$ python -q
>>> import numpy as np
>>> import numpy.linalg as la
>>> np.set_printoptions(suppress=True, linewidth=140)
>>> feats = np.load("data.npy")
>>> feats
array([[  1,  -1,   1,  -1],
       [  1,   0,   0,   0],
       [  1,   1,   1,   1],
       [  1,   2,   4,   8],
       [  1,   3,   9,  27],
       [  1,   4,  16,  64],
       [  1,   5,  25, 125],
       [  1,   6,  36, 216],
       [  1,   7,  49, 343],
       [  1,   8,  64, 512],
       [  1,   9,  81, 729]])
>>> vec = np.array([3, 0, 0, 1])
>>> np.einsum("ij,j->i", feats, vec)
array([  2,   3,   4,  11,  30,  67, 128, 219, 346, 515, 732])
>>> np.sign((feats @ vec).round(6))
array([1, 1, 1, 1, 1, 1, 1, 1, 1, 1, 1])
>>> (feats * vec).sum(axis=1)
array([  2,   3,   4,  11,  30,  67, 128, 219, 346, 515, 732])
>>> rng = np.random.default_rng(127)
>>> labels = rng.permutation(4)
>>> Y = feats[:, labels] * rng.choice([-1, 1], 4)
>>> Y
array([[  -1,    1,    1,    1],
       [   0,    0,    0,    1],
       [  -1,   -1,   -1,    1],
       [  -4,   -8,   -2,    1],
       [  -9,  -27,   -3,    1],
       [ -16,  -64,   -4,    1],
       [ -25, -125,   -5,    1],
       [ -36, -216,   -6,    1],
       [ -49, -343,   -7,    1],
       [ -64, -512,   -8,    1],
       [ -81, -729,   -9,    1]])
>>> left, _, vt = la.svd(feats.T @ Y)
>>> np.round(left @ vt, 1) + 0
array([[ 0.,  0.,  0.,  1.],
       [ 0.,  0., -1.,  0.],
       [-1.,  0.,  0.,  0.],
       [ 0., -1.,  0.,  0.]])
>>> np.argsort(-la.norm(Y, axis=0).round(6), kind="stable")[:3]
array([1, 0, 2])
>>> la.matrix_rank(Y, rtol=0.1)
np.int64(1)
>>> [round(float(x), 1) for x in la.svd(Y, compute_uv=False)[:3]]
[996.8, 21.2, 2.2]
>>> round(float(la.norm(Y, 2) / la.norm(Y)), 1)
1.0
>>> m1 = np.tanh(np.array([[0.1, 0.9, 0.2, -0.6],
...     [-1.1, -0.4, 1.2, 0.3],
...     [-0.5, 1.0, -0.2, 1.6],
...     [0.4, -0.8, 1.2, 0.4],
...     [-0.7, 1.1, 0.7, 0.7],
...     [0.6, 0.4, -2.0, 1.6],
...     [-1.3, -0.4, -0.9, -1.8],
...     [-0.1, -1.0, -0.2, -0.1],
...     [-0.3, 1.3, 0.0, -0.5],
...     [-0.5, 1.6, 0.0, 1.3],
...     [1.1, -1.7, 2.0, -1.0],
...     [-1.0, -1.3, -0.6, 1.4],
...     [1.0, 4.4, -1.0, -0.2],
...     [0.2, -0.2, 0.1, -1.4],
...     [-0.7, 1.0, -0.7, 0.9],
...     [0.1, -2.0, 1.4, -0.4],
...     [-1.0, 0.6, -1.3, 0.6]]) @ np.array([[0.6, -1.0, 1.5, 0.7, -0.5],
...     [0.7, 1.7, 0.1, 1.1, -0.4],
...     [-2.1, 1.4, 0.5, 0.2, -0.8],
...     [2.9, -0.7, -0.7, -3.5, 0.6]]))
>>> m1.round(1) + 0
array([[-0.9,  1. ,  0.6,  1. , -0.7],
       [-1. ,  1. , -0.9, -1. , -0.1],
       [ 1. ,  0.7, -1. , -1. ,  0.7],
       [-0.9, -0.3,  0.7, -0.9, -0.5],
       [ 0.7,  1. , -0.8, -0.9, -0.2],
       [ 1. , -1. , -0.8, -1. ,  1. ],
       [-1. ,  0.6, -0.8,  1. ,  0.4],
       [-0.6, -0.9, -0.3, -0.7,  0.5],
       [-0.6,  1. ,  0. ,  1. , -0.6],
       [ 1. ,  1. , -0.9, -1. ,  0.4],
       [-1. , -0.5,  1. ,  1. , -1. ],
       [ 1. , -1. , -1. , -1. ,  1. ],
       [ 1. ,  1. ,  0.9,  1. , -0.9],
       [-1. ,  0.5,  0.9,  1. , -0.7],
       [ 1. ,  0.7, -1. , -1. ,  0.8],
       [-1. , -0.9,  0.7, -0.4, -0.5],
       [ 1. , -0.2, -1. , -1. ,  0.9]])
>>> labels = rng.permutation(5)
>>> Y = m1[:, labels] * rng.choice([-1, 1], 5)
>>> Y.round(1) + 0
array([[-0.7,  1. ,  0.6,  0.9,  1. ],
       [-0.1,  1. , -0.9,  1. , -1. ],
       [ 0.7,  0.7, -1. , -1. , -1. ],
       [-0.5, -0.3,  0.7,  0.9, -0.9],
       [-0.2,  1. , -0.8, -0.7, -0.9],
       [ 1. , -1. , -0.8, -1. , -1. ],
       [ 0.4,  0.6, -0.8,  1. ,  1. ],
       [ 0.5, -0.9, -0.3,  0.6, -0.7],
       [-0.6,  1. ,  0. ,  0.6,  1. ],
       [ 0.4,  1. , -0.9, -1. , -1. ],
       [-1. , -0.5,  1. ,  1. ,  1. ],
       [ 1. , -1. , -1. , -1. , -1. ],
       [-0.9,  1. ,  0.9, -1. ,  1. ],
       [-0.7,  0.5,  0.9,  1. ,  1. ],
       [ 0.8,  0.7, -1. , -1. , -1. ],
       [-0.5, -0.9,  0.7,  1. , -0.4],
       [ 0.9, -0.2, -1. , -1. , -1. ]])
>>> left, _, vt = la.svd(m1.T @ Y)
>>> np.round(la.lstsq(m1, Y)[0], 1) + 0
array([[ 0.,  0.,  0., -1.,  0.],
       [ 0.,  1.,  0.,  0.,  0.],
       [ 0.,  0.,  1.,  0.,  0.],
       [ 0.,  0.,  0.,  0.,  1.],
       [ 1.,  0.,  0.,  0.,  0.]])
>>> np.round(left @ vt, 1) + 0
array([[ 0.,  0.,  0., -1.,  0.],
       [ 0.,  1.,  0.,  0.,  0.],
       [ 0.,  0.,  1.,  0.,  0.],
       [ 0.,  0.,  0.,  0.,  1.],
       [ 1.,  0.,  0.,  0.,  0.]])
>>> labels
array([4, 1, 2, 0, 3])
